$ ipython --no-banner

In [1]: import numpy as np

In [2]: import numpy.linalg as la

In [3]: np.set_printoptions(suppress=True, linewidth=120)

In [4]: tidy = lambda a: np.round(a, 2) + 0

In [5]: data = np.load("block10.npy")

In [6]: print(data)
[[-0.2  -1.33 -1.37 -2.03  3.51 -1.05  1.07  1.38]
 [ 0.2  -0.84 -1.65 -2.43  3.08 -1.25  0.52  1.13]
 [-0.67 -0.64 -1.93 -2.2   3.5  -0.69  0.95  0.99]
 [-0.24 -0.5  -2.57 -1.56  2.91 -0.69  0.85  0.96]
 [ 0.23 -0.88 -1.78 -1.6   2.84 -0.46  0.67  1.18]
 [-0.27 -0.98 -2.09 -1.74  2.82 -1.22  1.13  0.87]
 [ 0.76 -1.2  -1.87 -2.    3.19 -0.75  1.22  0.89]
 [ 0.28 -0.9  -1.89 -1.89  3.15 -0.61  0.97  1.28]
 [ 0.12 -1.45 -2.08 -1.73  2.88 -1.02  1.4   0.87]
 [-0.61 -1.25 -2.54 -2.28  2.8  -0.61  1.14  0.43]
 [ 0.03 -1.04 -2.01 -1.81  3.06 -0.76  1.02  0.87]
 [-1.47  3.02 -0.45 -1.83 -1.88 -2.6  -1.69  2.31]
 [-0.86  3.17  0.16 -1.61 -1.97 -2.04 -1.77  1.96]
 [-1.56  2.92  0.58 -2.19 -2.34 -2.51 -1.91  2.02]
 [-1.41  2.58  0.38 -2.01 -1.89 -2.04 -2.16  2.19]
 [-0.55  3.11  0.52 -2.32 -2.22 -1.9  -1.43  2.43]
 [-1.11  2.66  0.17 -1.64 -1.94 -1.74 -1.86  2.34]
 [-1.15  3.06  0.65 -2.19 -2.15 -1.78 -2.08  1.97]
 [-1.34  3.19  0.43 -1.8  -1.87 -1.45 -2.47  1.41]
 [-1.35  3.04 -0.24 -1.53 -1.48 -2.25 -1.87  1.81]
 [-0.79  2.78  0.07 -1.32 -2.06 -1.93 -1.89  2.  ]
 [-0.79  3.31  0.2  -1.75 -1.88 -1.92 -2.02  2.  ]
 [ 0.25  2.94  1.99  0.57  1.2   1.82  1.69 -2.41]
 [ 1.04  3.23  1.95 -0.74  1.23  1.68  1.51 -1.79]
 [ 1.29  2.98  1.63 -0.12  1.01  1.83  1.16 -1.47]
 [ 1.22  2.64  1.58 -0.41  1.09  2.3   1.58 -2.26]
 [ 1.51  3.28  1.78  0.02  1.09  1.93  0.83 -1.96]
 [ 1.21  3.25  2.2  -0.77  1.05  2.38  1.49 -1.67]
 [ 1.18  3.19  2.27  0.04  1.28  1.82  0.93 -2.62]
 [ 0.73  3.07  1.78  0.65  1.24  2.44  1.3  -2.25]
 [ 1.29  3.08  1.78 -0.15  1.28  1.97  1.17 -1.82]
 [ 0.61  2.31  2.16  0.51  1.52  1.48  1.1  -1.84]
 [ 0.91  3.26  2.13 -0.16  0.65  1.95  1.   -2.15]]

In [7]: rng = np.random.default_rng(8980)

In [8]: idx = rng.permutation(8)

In [9]: Y = data[:, idx] * rng.choice([-1, 1], 8)

In [10]: print(Y)
[[ 1.38  1.07 -3.51  2.03 -1.37 -0.2   1.33 -1.05]
 [ 1.13  0.52 -3.08  2.43 -1.65  0.2   0.84 -1.25]
 [ 0.99  0.95 -3.5   2.2  -1.93 -0.67  0.64 -0.69]
 [ 0.96  0.85 -2.91  1.56 -2.57 -0.24  0.5  -0.69]
 [ 1.18  0.67 -2.84  1.6  -1.78  0.23  0.88 -0.46]
 [ 0.87  1.13 -2.82  1.74 -2.09 -0.27  0.98 -1.22]
 [ 0.89  1.22 -3.19  2.   -1.87  0.76  1.2  -0.75]
 [ 1.28  0.97 -3.15  1.89 -1.89  0.28  0.9  -0.61]
 [ 0.87  1.4  -2.88  1.73 -2.08  0.12  1.45 -1.02]
 [ 0.43  1.14 -2.8   2.28 -2.54 -0.61  1.25 -0.61]
 [ 0.87  1.02 -3.06  1.81 -2.01  0.03  1.04 -0.76]
 [ 2.31 -1.69  1.88  1.83 -0.45 -1.47 -3.02 -2.6 ]
 [ 1.96 -1.77  1.97  1.61  0.16 -0.86 -3.17 -2.04]
 [ 2.02 -1.91  2.34  2.19  0.58 -1.56 -2.92 -2.51]
 [ 2.19 -2.16  1.89  2.01  0.38 -1.41 -2.58 -2.04]
 [ 2.43 -1.43  2.22  2.32  0.52 -0.55 -3.11 -1.9 ]
 [ 2.34 -1.86  1.94  1.64  0.17 -1.11 -2.66 -1.74]
 [ 1.97 -2.08  2.15  2.19  0.65 -1.15 -3.06 -1.78]
 [ 1.41 -2.47  1.87  1.8   0.43 -1.34 -3.19 -1.45]
 [ 1.81 -1.87  1.48  1.53 -0.24 -1.35 -3.04 -2.25]
 [ 2.   -1.89  2.06  1.32  0.07 -0.79 -2.78 -1.93]
 [ 2.   -2.02  1.88  1.75  0.2  -0.79 -3.31 -1.92]
 [-2.41  1.69 -1.2  -0.57  1.99  0.25 -2.94  1.82]
 [-1.79  1.51 -1.23  0.74  1.95  1.04 -3.23  1.68]
 [-1.47  1.16 -1.01  0.12  1.63  1.29 -2.98  1.83]
 [-2.26  1.58 -1.09  0.41  1.58  1.22 -2.64  2.3 ]
 [-1.96  0.83 -1.09 -0.02  1.78  1.51 -3.28  1.93]
 [-1.67  1.49 -1.05  0.77  2.2   1.21 -3.25  2.38]
 [-2.62  0.93 -1.28 -0.04  2.27  1.18 -3.19  1.82]
 [-2.25  1.3  -1.24 -0.65  1.78  0.73 -3.07  2.44]
 [-1.82  1.17 -1.28  0.15  1.78  1.29 -3.08  1.97]
 [-1.84  1.1  -1.52 -0.51  2.16  0.61 -2.31  1.48]
 [-2.15  1.   -0.65  0.16  2.13  0.91 -3.26  1.95]]

In [11]: left, _, VT = la.svd(data.T @ Y)

In [12]: print(idx)
[7 6 4 3 2 0 1 5]

In [13]: print(tidy(la.lstsq(data, Y)[0]))
[[ 0.  0.  0.  0.  0.  1.  0.  0.]
 [ 0.  0.  0.  0.  0.  0. -1.  0.]
 [ 0.  0.  0.  0.  1.  0.  0.  0.]
 [ 0.  0.  0. -1.  0.  0.  0.  0.]
 [ 0.  0. -1.  0.  0.  0.  0.  0.]
 [ 0.  0.  0.  0.  0.  0.  0.  1.]
 [ 0.  1.  0.  0.  0.  0.  0.  0.]
 [ 1.  0.  0.  0.  0.  0.  0.  0.]]

In [14]: print(tidy(left @ VT))
[[ 0.  0.  0.  0.  0.  1.  0.  0.]
 [ 0.  0.  0.  0.  0.  0. -1.  0.]
 [ 0.  0.  0.  0.  1.  0.  0.  0.]
 [ 0.  0.  0. -1.  0.  0.  0.  0.]
 [ 0.  0. -1.  0.  0.  0.  0.  0.]
 [ 0.  0.  0.  0.  0.  0.  0.  1.]
 [ 0.  1.  0.  0.  0.  0.  0.  0.]
 [ 1.  0.  0.  0.  0.  0.  0.  0.]]

In [15]: J = np.load("out15.npy")

In [16]: print(tidy(J))
[[ 1.    0.    0.    0.    0.  ]
 [ 0.    1.    0.    0.    0.  ]
 [ 0.    0.    1.    0.    0.  ]
 [ 0.    0.    0.    0.87  0.5 ]
 [ 0.    0.    0.   -0.5   0.87]]

In [17]: # orthonormal columns

In [18]: x0 = np.array([0, 0, 2, 2, 3])

In [19]: print(tidy((J * x0).sum(axis=1)))
[0.   0.   2.   3.23 1.6 ]

In [20]: print((J @ x0).argmax())
3

In [21]: print(tidy(np.einsum("ij,j->i", J, x0)))
[0.   0.   2.   3.23 1.6 ]

In [22]: print(tidy(J * x0))
[[ 0.    0.    0.    0.    0.  ]
 [ 0.    0.    0.    0.    0.  ]
 [ 0.    0.    2.    0.    0.  ]
 [ 0.    0.    0.    1.73  1.5 ]
 [ 0.    0.    0.   -1.    2.6 ]]

In [23]: print(tidy(J @ (2 * x0)))
[0.   0.   4.   6.46 3.2 ]

In [24]: print(np.sign((J @ x0).round(6)))
[0. 0. 1. 1. 1.]

In [25]: x0 = np.array([1, 0, -1, -1, 2])

In [26]: print(tidy(np.abs(la.eigvals(J))))
[1. 1. 1. 1. 1.]

In [27]: print(tidy(J.T @ (J @ x0)))
[ 1.  0. -1. -1.  2.]

In [28]: print(5 - la.matrix_rank(J - np.eye(5), tol=1e-8))
3

In [29]: print(tidy(la.inv(J)))
[[ 1.    0.    0.    0.    0.  ]
 [ 0.    1.    0.    0.    0.  ]
 [ 0.    0.    1.    0.    0.  ]
 [ 0.    0.    0.    0.87 -0.5 ]
 [ 0.    0.    0.    0.5   0.87]]

In [30]: print(tidy(la.norm(x0)), tidy(la.norm(J @ x0)))
2.65 2.65

In [31]: print(tidy(la.det(J)))
1.0

In [32]: print(tidy(J @ J))
[[ 1.    0.    0.    0.    0.  ]
 [ 0.    1.    0.    0.    0.  ]
 [ 0.    0.    1.    0.    0.  ]
 [ 0.    0.    0.    0.5   0.87]
 [ 0.    0.    0.   -0.87  0.5 ]]

In [33]: print(tidy((J + J.T) / 2))
[[1.   0.   0.   0.   0.  ]
 [0.   1.   0.   0.   0.  ]
 [0.   0.   1.   0.   0.  ]
 [0.   0.   0.   0.87 0.  ]
 [0.   0.   0.   0.   0.87]]

In [34]: print(tidy(la.matrix_power(J, 2)))
[[ 1.    0.    0.    0.    0.  ]
 [ 0.    1.    0.    0.    0.  ]
 [ 0.    0.    1.    0.    0.  ]
 [ 0.    0.    0.    0.5   0.87]
 [ 0.    0.    0.   -0.87  0.5 ]]

In [35]: print(np.allclose(J, J.T))
False

In [36]: print(np.allclose(J @ J.T, J.T @ J))
True

In [37]: print(tidy(la.det(J.T)))
1.0

In [38]: print(tidy(la.eigvals(J).sum().real))
4.73

In [39]: print(tidy(la.det(J[::-1])))
1.0

In [40]: print(tidy(np.einsum("ii->", J)))
4.73

In [41]: F = np.load("dump.npy")

In [42]: print(F)
[[-0.9 -0.2 -1.5 -1. ]
 [-1.3  1.2  4.   0.4]
 [ 0.7  0.6  4.   0.1]
 [-1.5  0.2 -1.   0.5]
 [ 1.3  2.1 -4.5  1. ]
 [-0.1  2.  -4.  -0.7]
 [-0.5 -0.5  2.  -0.3]]

In [43]: Y = np.c_[F[:, :1] @ np.array([[-3]]), np.array([3, 3, -3, 1, 0, -3, 0])]

In [44]: print(tidy(Y))
[[ 2.7  3. ]
 [ 3.9  3. ]
 [-2.1 -3. ]
 [ 4.5  1. ]
 [-3.9  0. ]
 [ 0.3 -3. ]
 [ 1.5  0. ]]

In [45]: print(tidy(la.norm(la.qr(F)[0].T @ Y, axis=0) ** 2 / ((Y ** 2).sum(axis=0) + 1e-12)))
[1.   0.48]

In [46]: print(la.matrix_rank(Y))
2

In [47]: Y = F / np.sqrt((F ** 2).mean(axis=1, keepdims=True))

In [48]: print(tidy(F - F.mean(axis=1, keepdims=True)))
[[ 0.    0.7  -0.6  -0.1 ]
 [-2.38  0.12  2.92 -0.68]
 [-0.65 -0.75  2.65 -1.25]
 [-1.05  0.65 -0.55  0.95]
 [ 1.32  2.12 -4.47  1.02]
 [ 0.6   2.7  -3.3   0.  ]
 [-0.68 -0.68  1.82 -0.48]]

In [49]: print(tidy(F.sum(axis=1)))
[-3.6  4.3  5.4 -1.8 -0.1 -2.8  0.7]

In [50]: print(np.count_nonzero(F))
28

In [51]: print(la.matrix_rank(F))
4

In [52]: print(tidy(F.sum(axis=0)))
[-2.3  5.4 -1.   0. ]

In [53]: print(tidy(F - F[0]))
[[ 0.   0.   0.   0. ]
 [-0.4  1.4  5.5  1.4]
 [ 1.6  0.8  5.5  1.1]
 [-0.6  0.4  0.5  1.5]
 [ 2.2  2.3 -3.   2. ]
 [ 0.8  2.2 -2.5  0.3]
 [ 0.4 -0.3  3.5  0.7]]

In [54]: Q, V = la.qr(F[:, :1])[0], la.qr(F[:, 1:])[0]

In [55]: s = la.svd(Q.T @ V, compute_uv=False)

In [56]: print(tidy(np.degrees(np.arccos(s.clip(0, 1)))))
[67.84]

In [57]: print(tidy(s))
[0.38]

In [58]: print(tidy(la.norm(Q @ Q.T - V @ V.T, 2)))
1.0

In [59]: f, r1 = F[2], F[5]

In [60]: print(tidy(f @ r1))
-14.94

In [61]: pr = (f @ r1) / (f @ f) * f

In [62]: print(tidy(la.norm(f + r1) ** 2 + la.norm(f - r1) ** 2))
74.72

In [63]: print(tidy((r1 - pr) @ f))
0.0

In [64]: print(la.matrix_rank(np.outer(f, r1)))
1

In [65]: print(tidy(r1 - pr))
[ 0.52  2.53 -0.46 -0.61]

In [66]: W0 = np.load("w.npy")

In [67]: print(W0)
[[ 0 15  7 10  7]
 [15  8  6  8  6]
 [ 7  6 18 13  4]
 [10  8 13 18 14]
 [ 7  6  4 14 10]]

In [68]: x0 = np.array([3, 4, 3, 2])

In [69]: rhs = F @ x0

In [70]: print(tidy(rhs))
[-10.   13.7  16.7  -5.7   0.8  -5.7   1.9]

In [71]: rhs = rhs + 0.05 * rng.normal(size=7)

In [72]: print(tidy(rhs))
[-10.    13.69  16.73  -5.71   0.81  -5.76   1.92]

In [73]: coef, *_ = la.lstsq(F, rhs)

In [74]: print(tidy(coef))
[3.01 3.99 3.   2.01]

In [75]: print(tidy(F.T @ (rhs - F @ coef)))
[0. 0. 0. 0.]

In [76]: arr = np.load("x.npy")

In [77]: print(arr)
[[-3 -2 -2]
 [ 2  2  1]
 [ 2  1  2]
 [-1  2 -2]
 [ 2  2  3]
 [ 1 -1  0]
 [-1  0 -2]
 [ 1  3  0]
 [ 7  8  3]]

In [78]: proj = arr @ la.solve(arr.T @ arr, arr.T)

In [79]: print(tidy(proj @ arr[:, 0]))
[-3.  2.  2. -1.  2.  1. -1.  1.  7.]

In [80]: print(np.allclose(proj @ proj, proj))
True

In [81]: print(tidy(la.eigvalsh(proj)))
[0. 0. 0. 0. 0. 0. 1. 1. 1.]

In [82]: Y = arr / la.norm(arr, axis=1, keepdims=True)

In [83]: cov = Y @ Y.T

In [84]: print(tidy(np.degrees(np.arccos(np.clip(cov[2, 6], -1, 1)))))
153.43

In [85]: x0 = np.array([-1, -2, 2])

In [86]: rhs = arr @ x0

In [87]: print(tidy(la.solve(arr.T @ arr, arr.T @ rhs)))
[-1. -2.  2.]

In [88]: print(tidy(la.lstsq(arr, rhs)[0]))
[-1. -2.  2.]

In [89]: print(tidy(la.pinv(arr) @ arr))
[[1. 0. 0.]
 [0. 1. 0.]
 [0. 0. 1.]]

In [90]: rhs = rhs + 0.05 * rng.normal(size=9)

In [91]: print(tidy(rhs))
[  2.99  -3.92  -0.05  -7.07   0.02   0.95  -3.07  -7.06 -16.85]

In [92]: coef, *_ = la.lstsq(arr, rhs)

In [93]: print(coef.round())
[-1. -2.  2.]

In [94]: print(tidy(la.norm(rhs - arr @ coef)))
0.17

In [95]: print([round(float(la.norm(la.solve(arr.T @ arr + lam * np.eye(3), arr.T @ rhs))), 2) for lam in (0, 1, 10, 100)])
[3.0, 2.81, 2.08, 0.92]
